>>> import numpy as np
>>> np.set_printoptions(precision=2, suppress=True, linewidth=140)
>>> X = np.load("layer15.npy")
>>> X
array([[ 0.81,  0.  ,  0.59],
       [ 0.  ,  1.  ,  0.  ],
       [-0.59,  0.  ,  0.81]])
>>> (np.linalg.matrix_power((X != 0) + (X.T != 0) + np.eye(3), 3) > 0).astype(int)
array([[1, 0, 1],
       [0, 1, 0],
       [1, 0, 1]])
>>> rng = np.random.default_rng(39151)
>>> labels = rng.integers(0, 2, 4)
>>> A = (labels[:, None] == labels) * -2 + np.eye(4)
>>> A
array([[-1.,  0.,  0., -2.],
       [ 0., -1., -2.,  0.],
       [ 0., -2., -1.,  0.],
       [-2.,  0.,  0., -1.]])
>>> x = np.array([-5, 4, 0])
>>> h = np.maximum(X @ x, 0)
>>> np.maximum(X @ x, 0) - np.maximum(-X @ x, 0)
array([-4.05,  4.  ,  2.94])
>>> other = np.array([[0, -2], [2, 2], [0, -2], [-1, -2]])
>>> A @ other
array([[ 2.,  6.],
       [-2.,  2.],
       [-4., -2.],
       [ 1.,  6.]])
>>> np.linalg.matrix_rank(np.vstack([A, other.T]))
np.int64(4)
>>> np.einsum("ik,kj->ij", A, other)
array([[ 2.,  6.],
       [-2.,  2.],
       [-4., -2.],
       [ 1.,  6.]])
>>> other.T @ A.T
array([[ 2., -2., -4.,  1.],
       [ 6.,  2., -2.,  6.]])
>>> np.einsum("ik,kj->ji", A, other)
array([[ 2., -2., -4.,  1.],
       [ 6.,  2., -2.,  6.]])
>>> other = np.linalg.inv(A)
>>> np.linalg.inv(other)
array([[-1., -0., -0., -2.],
       [-0., -1., -2., -0.],
       [-0., -2., -1., -0.],
       [-2., -0., -0., -1.]])
>>> np.round(np.linalg.cond(A), 2)
np.float64(3.0)
>>> (np.abs(other) > 1e-9).astype(int)
array([[1, 0, 0, 1],
       [0, 1, 1, 0],
       [0, 1, 1, 0],
       [1, 0, 0, 1]])
>>> np.round(np.linalg.slogdet(A)[0], 2)
np.float64(1.0)
>>> np.linalg.det(A) * other
array([[ 3., -0., -0., -6.],
       [-0.,  3., -6., -0.],
       [-0., -6.,  3., -0.],
       [-6., -0., -0.,  3.]])
